% ipython --no-banner

In [1]: import numpy as np

In [2]: from numpy import linalg as LA

In [3]: np.set_printoptions(precision=2, suppress=True, linewidth=160)

In [4]: m1 = np.loadtxt("block18.csv", delimiter=",")

In [5]: print(m1)
[[ 1.  2. -2. -1.  2. -2.  2. -2.  2. -1.]
 [ 2.  8. -6.  0.  0. -2.  6. -8.  6.  2.]
 [-2. -6.  5.  1. -2.  3. -5.  6. -5.  0.]
 [-1.  0.  1.  2. -4.  3. -1.  0. -1.  3.]
 [ 2.  0. -2. -4.  8. -6.  2.  0.  2. -6.]
 [-2. -2.  3.  3. -6.  5. -3.  2. -3.  4.]
 [ 2.  6. -5. -1.  2. -3.  5. -6.  5.  0.]
 [-2. -8.  6.  0.  0.  2. -6.  8. -6. -2.]
 [ 2.  6. -5. -1.  2. -3.  5. -6.  5.  0.]
 [-1.  2.  0.  3. -6.  4.  0. -2.  0.  5.]]

In [6]: # rows 6 and 8 are equal

In [7]: ev, V = LA.eigh(m1)

In [8]: x0 = np.array([9, 1, 1, 8, 4, 7, 1, 3, 3, 2])

In [9]: print((np.sign(V[:, -1].round(6)) == np.sign(V[0, -1].round(6))).astype(int))
[1 1 0 0 1 0 1 0 1 0]

In [10]: print(np.round(LA.eigvalsh(m1[1:, 1:]), 2) + 0)
[ 0.    0.    0.    0.    0.    0.    0.   18.77 32.23]

In [11]: print(np.round(x0 @ m1 @ x0 / (x0 @ x0), 2), round(ev[0], 2), round(float(ev[-1]), 2))
0.53 -0.0 33.07

In [12]: print(np.abs(m1).sum(axis=1).max(), round(float(np.abs(ev).max()), 2))
40.0 33.07

In [13]: print(x0 @ m1 @ x0)
125.0

In [14]: print(np.round(V * np.abs(ev) @ V.T, 2) + 0)
[[ 1.  2. -2. -1.  2. -2.  2. -2.  2. -1.]
 [ 2.  8. -6.  0.  0. -2.  6. -8.  6.  2.]
 [-2. -6.  5.  1. -2.  3. -5.  6. -5.  0.]
 [-1.  0.  1.  2. -4.  3. -1.  0. -1.  3.]
 [ 2.  0. -2. -4.  8. -6.  2.  0.  2. -6.]
 [-2. -2.  3.  3. -6.  5. -3.  2. -3.  4.]
 [ 2.  6. -5. -1.  2. -3.  5. -6.  5.  0.]
 [-2. -8.  6.  0.  0.  2. -6.  8. -6. -2.]
 [ 2.  6. -5. -1.  2. -3.  5. -6.  5.  0.]
 [-1.  2.  0.  3. -6.  4.  0. -2.  0.  5.]]

In [15]: A = np.load("out1.npy")

In [16]: print(A)
[[ 2  0  3  0  3  1  0  0]
 [ 0  2  1 -2  2  3  1  1]
 [ 3  0  1 -2  1  2  1  2]
 [ 2  1  3 -6  2  2  3  2]
 [ 3  1  0 -6  2  0  3  2]
 [ 0  1  1 -4  1  1  2  2]]

In [17]: W = np.array([[4, 1, 2, 5, 0, -3],
    ...:     [5, -3, 3, -3, 0, -5],
    ...:     [-1, -1, -2, 1, -1, 0],
    ...:     [-5, -1, -4, 1, -4, 1],
    ...:     [2, -5, -1, 4, 2, -2],
    ...:     [-1, 3, 2, 3, 4, -5],
    ...:     [-1, -5, 3, 0, -1, 1],
    ...:     [-3, 2, 1, 4, 3, -1]])

In [18]: c = np.array([2, -2, 0, -2, 2, 0])

In [19]: act = np.maximum(A @ W + c, 0)

In [20]: print((act > 0).astype(int))
[[1 0 0 1 1 0]
 [1 0 1 1 1 0]
 [1 1 1 1 1 0]
 [1 0 1 1 1 0]
 [1 0 1 1 1 0]
 [1 0 1 1 1 0]]

In [21]: print(LA.matrix_rank(act))
5

In [22]: basis = np.array([[0, 2], [2, 1], [2, 2], [2, 2], [2, 1], [2, 2]])

In [23]: print(W @ basis)
[[ 10  17]
 [-16  -3]
 [ -6  -6]
 [-14 -19]
 [ -4   3]
 [ 14   5]
 [ -4   0]
 [ 18   7]]

In [24]: print((act @ basis).round(6).argmax(axis=1))
[1 1 1 1 1 1]

In [25]: def softmax(z):
    ...:     e = np.exp(z - z.max(axis=-1, keepdims=True))
    ...:     return e / e.sum(axis=-1, keepdims=True)
    ...: 

In [26]: print(softmax(A[0] + 2))
[0.14 0.02 0.37 0.02 0.37 0.05 0.02 0.02]

In [27]: print(np.round(softmax(10 * A[0]), 2) + 0)
[0.  0.  0.5 0.  0.5 0.  0.  0. ]

In [28]: att = A @ A.T / np.sqrt(8)

In [29]: print(np.round(softmax(att), 2) + 0)
[[0.63 0.01 0.03 0.31 0.01 0.  ]
 [0.   0.05 0.   0.89 0.04 0.01]
 [0.   0.   0.02 0.78 0.19 0.  ]
 [0.   0.   0.   0.98 0.02 0.  ]
 [0.   0.   0.   0.26 0.74 0.  ]
 [0.   0.   0.   0.85 0.14 0.01]]

In [30]: print(softmax(att)[0] @ A)
[ 2.01  0.35  2.88 -2.04  2.6   1.35  1.02  0.72]

In [31]: print(np.round(softmax(att + np.triu(np.full(att.shape, -np.inf), 1)), 2) + 0)
[[1.   0.   0.   0.   0.   0.  ]
 [0.01 0.99 0.   0.   0.   0.  ]
 [0.03 0.05 0.92 0.   0.   0.  ]
 [0.   0.   0.   1.   0.   0.  ]
 [0.   0.   0.   0.26 0.74 0.  ]
 [0.   0.   0.   0.85 0.14 0.01]]

In [32]: print(softmax(att).round(6).argmax(axis=1))
[0 3 3 3 4 3]

In [33]: G = A.T @ A

In [34]: print((A @ A.T).shape)
(6, 6)

In [35]: print(np.round(LA.eigvalsh(G)[::-1], 2) + 0)
[187.92  23.83  12.05   5.4    3.24   0.55   0.     0.  ]

In [36]: mat = np.load("data.npy")

In [37]: print(mat)
[[ 0.9   1.    0.2   0.9   2.    0.1   0.3  -0.2  -1.77]
 [-0.4  -0.9  -1.5  -0.1  -1.6   0.7   0.    0.4   0.19]
 [-0.5   0.8  -1.5   1.   -1.1   0.8  -1.8  -0.6  -1.94]
 [ 1.8  -0.5   2.2  -1.5   0.2  -1.4   0.2   0.5   3.01]
 [-2.    0.3  -0.3  -0.3  -0.3   1.1  -0.1  -0.8   0.47]
 [-1.3  -0.5  -0.8   0.6  -0.2  -0.9   0.9  -1.2  -1.07]
 [ 1.8   1.1  -0.3   2.   -0.4  -0.1   0.2  -1.1  -3.96]
 [ 0.2  -1.6  -0.8   0.4  -0.1  -0.3   0.4   0.9  -0.75]
 [-0.6  -1.1  -0.1  -1.   -0.1   1.4   1.4   0.    2.05]
 [-0.1  -0.1  -0.1  -1.1  -0.8   1.6   0.   -1.1   2.17]
 [-1.6   0.1   0.4   0.2   0.7  -0.7   0.4  -0.9  -0.32]
 [-0.1  -0.9   0.   -0.4  -1.5   2.7   0.9  -0.5   0.73]
 [ 0.4   0.6   0.4  -1.6   2.1   0.7   0.4  -0.7   3.24]
 [-1.    0.7  -0.2   1.   -1.   -0.7   0.4   1.9  -2.02]
 [ 0.8  -0.3   0.6   1.5   2.4   2.4  -0.8   0.4  -2.99]
 [-0.7   0.8   0.1  -0.1   0.3  -0.3   1.8   0.7   0.15]
 [-0.1   1.5  -0.7  -0.7   0.4  -0.6  -0.8   0.    1.47]
 [-1.2   0.3   0.1   0.1   0.1   0.5  -1.1  -1.2  -0.17]
 [ 0.3   1.3   0.2   0.5  -0.2  -1.3  -0.9   0.6  -0.96]
 [-2.8  -1.4  -1.4   2.7  -1.4  -1.3  -0.9  -0.8  -5.46]
 [ 0.8   1.1   0.6  -0.2   2.    0.2   0.3   0.5   0.41]
 [ 1.2   0.7   0.1   0.2   0.1   1.   -0.8  -1.8  -0.43]
 [ 0.4   0.6  -0.9   0.9  -0.5  -1.5  -1.5   0.5  -1.81]
 [ 0.4  -1.1  -1.4  -1.    1.1  -1.2   1.6   0.    2.12]]

In [38]: cen = mat - mat.mean(axis=0)

In [39]: Uu, s, vt = LA.svd(cen, full_matrices=False)

In [40]: print(vt[0] * np.sign(vt[0, np.abs(vt[0]).argmax()]))
[ 0.14 -0.02  0.15 -0.42  0.15  0.1   0.18  0.01  0.85]

In [41]: print(np.round(s ** 2 / (s ** 2).sum(), 2) + 0)
[0.48 0.16 0.12 0.08 0.06 0.04 0.03 0.03 0.  ]

In [42]: print(np.abs(vt[0]).argmax())
8
